% ipython --no-banner

In [1]: import numpy as np

In [2]: np.set_printoptions(suppress=True, linewidth=160)

In [3]: rd = lambda a: np.round(a, 1) + 0

In [4]: J = np.load("sample2.npy")

In [5]: J
Out[5]: 
array([[0., 0., 4., 1.],
       [0., 0., 4., 9.],
       [4., 4., 0., 0.],
       [1., 9., 0., 0.]])

In [6]: rng = np.random.default_rng(50826)

In [7]: z = rng.permutation(4)

In [8]: z
Out[8]: array([1, 0, 2, 3])

In [9]: A2 = J[z][:, z]

In [10]: np.allclose(A2, J)
Out[10]: False

In [11]: A2
Out[11]: 
array([[0., 0., 4., 9.],
       [0., 0., 4., 1.],
       [4., 4., 0., 0.],
       [9., 1., 0., 0.]])

In [12]: rd(np.sort(np.abs(np.linalg.eigvals(A2))))
Out[12]: array([ 3.1,  3.1, 10.2, 10.2])

In [13]: np.trace(A2)
Out[13]: np.float64(0.0)

In [14]: np.diag(A2)
Out[14]: array([0., 0., 0., 0.])

In [15]: w, vecs = np.linalg.eigh(J)

In [16]: x = np.array([2, 3, 2, 3])

In [17]: rd(x @ J @ x / (x @ x)), rd(w[0]), rd(w[-1])
Out[17]: (np.float64(9.8), np.float64(-10.2), np.float64(10.2))

In [18]: rd(vecs * np.maximum(w, 0) @ vecs.T)
Out[18]: 
array([[1.8, 0.9, 2. , 0.5],
       [0.9, 4.8, 2. , 4.5],
       [2. , 2. , 2.4, 1.5],
       [0.5, 4.5, 1.5, 4.3]])

In [19]: proj = np.triu(np.array([[0, 1, 1, 2], [1, 1, 2, 1], [1, 1, 2, 0], [1, 0, 2, 0]]), 1) + np.eye(4)

In [20]: A2 = proj @ J @ np.linalg.inv(proj)

In [21]: np.linalg.matrix_rank(A2)
Out[21]: np.int64(4)

In [22]: rd(np.poly(A2))
Out[22]: array([   1.,    0., -114.,    0., 1024.])

In [23]: W0 = np.array([[1.0, 0.7, 0.5], [0.7, 1.0, 0.7], [0.5, 0.7, 1.0]])

In [24]: Q, r_ = np.linalg.qr(W0)

In [25]: Q.shape, r_.shape
Out[25]: ((3, 3), (3, 3))

In [26]: np.allclose(r_.T @ r_, W0.T @ W0)
Out[26]: True

In [27]: w1 = np.array([[-3, -2], [-3, -2], [-3, 1]])

In [28]: coef = np.array([6, -7])

In [29]: act = np.maximum(W0 @ w1 + coef, 0)

In [30]: (act > 0).mean(axis=0)
Out[30]: array([0., 0.])

In [31]: (act > 0).astype(int)
Out[31]: 
array([[0, 0],
       [0, 0],
       [0, 0]])

In [32]: np.linalg.matrix_rank(act)
Out[32]: np.int64(0)

In [33]: C = np.array([[2, -2, 2], [-2, -2, 0]])

In [34]: (act @ C).round(6).argmax(axis=1)
Out[34]: array([0, 0, 0])

In [35]: w1 @ C
Out[35]: 
array([[-2, 10, -6],
       [-2, 10, -6],
       [-8,  4, -6]])

In [36]: Q, vecs = np.linalg.qr(W0[:, :2])[0], np.linalg.qr(W0[:, 2:])[0]

In [37]: s = np.linalg.svd(Q.T @ vecs, compute_uv=False)

In [38]: rd(np.linalg.norm(Q @ Q.T - vecs @ vecs.T, 2))
Out[38]: np.float64(1.0)

In [39]: rd(s)
Out[39]: array([0.9])

In [40]: (s > 0.9).sum()
Out[40]: np.int64(1)

In [41]: w, vecs = np.linalg.eigh(W0)

In [42]: x = np.array([0, 1, 0])

In [43]: x @ W0 @ x / (x @ x), rd(w[0]), rd(w[-1])
Out[43]: (np.float64(1.0), np.float64(0.2), np.float64(2.3))

In [44]: rd(vecs * np.sqrt(w) @ vecs.T)
Out[44]: 
array([[0.9, 0.4, 0.2],
       [0.4, 0.9, 0.4],
       [0.2, 0.4, 0.9]])

In [45]: m1 = np.load("m.npy")

In [46]: m1
Out[46]: 
array([[ 0, -1,  0,  2, -1],
       [ 1,  0, -6,  4,  1],
       [ 0,  6,  0,  0, -4],
       [-2, -4,  0,  0,  2],
       [ 1, -1,  4, -2,  0]])

In [47]: x = np.array([1, 2, 1, -2, 0])

In [48]: rd(np.linalg.svd(m1, compute_uv=False))
Out[48]: array([8.6, 8.6, 2.3, 2.3, 0. ])

In [49]: Q = np.linalg.solve(np.eye(5) - m1, np.eye(5) + m1)

In [50]: rd(np.linalg.det(Q))
Out[50]: np.float64(1.0)
